In [1]: import numpy as np

In [2]: from numpy import linalg as LA

In [3]: np.set_printoptions(suppress=True, linewidth=140)

In [4]: mat = np.load("data.npy")

In [5]: mat
Out[5]: 
array([[-0.713,  0.   ,  0.7  ],
       [-0.497,  0.3  ,  0.5  ],
       [-0.928, -1.3  ,  0.9  ],
       [ 1.047,  0.1  , -1.1  ],
       [ 1.675,  0.1  , -1.7  ],
       [-0.019, -1.   ,  0.   ],
       [-0.194, -1.   ,  0.2  ],
       [ 1.412,  0.9  , -1.4  ],
       [-0.431,  1.7  ,  0.5  ],
       [-0.479, -2.   ,  0.5  ],
       [ 0.047,  0.2  , -0.1  ],
       [ 1.333, -1.3  , -1.3  ],
       [ 0.774, -0.9  , -0.7  ],
       [ 0.421, -0.3  , -0.4  ],
       [-0.508, -0.4  ,  0.5  ],
       [ 0.775,  1.2  , -0.8  ],
       [ 0.17 ,  0.5  , -0.2  ],
       [ 1.022,  0.   , -0.9  ],
       [ 0.645, -1.5  , -0.7  ],
       [ 0.091, -0.1  , -0.1  ],
       [-1.28 , -0.7  ,  1.3  ]])

In [6]: G = np.cov(mat, rowvar=False)

In [7]: np.round(np.polyfit(mat[:, 1], mat[:, 2], 1), 3)
Out[7]: array([-0.158, -0.246])

In [8]: np.argsort(-mat.std(axis=0).round(6), kind="stable")
Out[8]: array([1, 0, 2])

In [9]: np.round(mat.std(axis=0), 3)
Out[9]: array([0.805, 0.907, 0.803])

In [10]: np.round(np.corrcoef(mat.T), 3)
Out[10]: 
array([[ 1.   ,  0.181, -0.999],
       [ 0.181,  1.   , -0.178],
       [-0.999, -0.178,  1.   ]])

In [11]: np.median(mat, axis=0)
Out[11]: array([ 0.091, -0.1  , -0.1  ])

In [12]: G.round(3)
Out[12]: 
array([[ 0.68 ,  0.139, -0.678],
       [ 0.139,  0.864, -0.136],
       [-0.678, -0.136,  0.677]])

In [13]: W0 = np.load("m.npy")

In [14]: W0
Out[14]: 
array([[2., 0., 3., 3., 0.],
       [3., 3., 1., 2., 0.],
       [1., 2., 2., 3., 0.],
       [3., 2., 2., 3., 0.],
       [0., 0., 0., 0., 1.]])

In [15]: A2 = np.array([[0, 1], [1, 3], [1, -1], [0, -1], [1, 0]])

In [16]: np.einsum("ij->j", W0)
Out[16]: array([ 9.,  7.,  8., 11.,  1.])

In [17]: np.einsum("ik,kj->ji", W0, A2)
Out[17]: 
array([[ 3.,  4.,  4.,  4.,  1.],
       [-4.,  9.,  2.,  4.,  0.]])

In [18]: LA.matrix_rank(np.vstack([W0, A2.T]))
Out[18]: np.int64(5)

In [19]: A2.T @ W0.T
Out[19]: 
array([[ 3.,  4.,  4.,  4.,  1.],
       [-4.,  9.,  2.,  4.,  0.]])

In [20]: W0 @ A2
Out[20]: 
array([[ 3., -4.],
       [ 4.,  9.],
       [ 4.,  2.],
       [ 4.,  4.],
       [ 1.,  0.]])

In [21]: np.round(LA.det(W0), 3)
Out[21]: np.float64(6.0)

In [22]: proj = np.triu(np.array([[2, 1, 2, 0, 2],
    ...:     [1, 3, 3, 2, 2],
    ...:     [3, 2, 3, 2, 2],
    ...:     [3, 3, 3, 3, 0],
    ...:     [0, 0, 2, 1, 3]]), 1) + np.eye(5)

In [23]: A2 = proj @ W0 @ LA.inv(proj)

In [24]: LA.matrix_rank(A2)
Out[24]: np.int64(5)

In [25]: proj @ W0 - W0 @ proj
Out[25]: 
array([[  5.,   5.,   1.,   2.,  -8.],
       [  9.,   7.,  -5.,   7., -12.],
       [  6.,   3.,  -4.,  -2.,  -8.],
       [  0.,  -3., -12.,  -8., -14.],
       [  0.,   0.,   0.,   0.,   0.]])

In [26]: J = np.load("run13.npy")

In [27]: J
Out[27]: 
array([[ 19.,  20., -10.,   8.],
       [-24., -27.,  12., -12.],
       [ 12.,  12.,  -7.,   4.],
       [ 28.,  32., -14.,  15.]])

In [28]: left, sigma, Vt = LA.svd(J)

In [29]: sigma.round(3)
Out[29]: array([71.354,  2.905,  0.281,  0.155])

In [30]: A2 = left[:, :1] @ np.diag(sigma[:1]) @ Vt[:1]

In [31]: LA.matrix_rank(A2)
Out[31]: np.int64(1)

In [32]: round(LA.norm(J - A2) / LA.norm(J), 3)
Out[32]: np.float64(0.041)

In [33]: A2 = J[0, 0] * J[1:] - np.outer(J[1:, 0], J[0])

In [34]: A2
Out[34]: 
array([[  0., -33., -12., -36.],
       [  0., -12., -13., -20.],
       [  0.,  48.,  14.,  61.]])

In [35]: np.round(J[:, 0] / J[0, 0], 3)
Out[35]: array([ 1.   , -1.263,  0.632,  1.474])

In [36]: LA.cond(J) > 100
Out[36]: np.True_

In [37]: LA.matrix_rank(J, rtol=0.1)
Out[37]: np.int64(1)

In [38]: round(np.log10(LA.cond(J)))
Out[38]: 3

In [39]: np.argsort(-LA.norm(J, axis=0).round(6), kind="stable")[:3]
Out[39]: array([1, 0, 2])

In [40]: np.round(np.abs(LA.svd(J)[2][-1]), 3)
Out[40]: array([0.54 , 0.681, 0.047, 0.492])
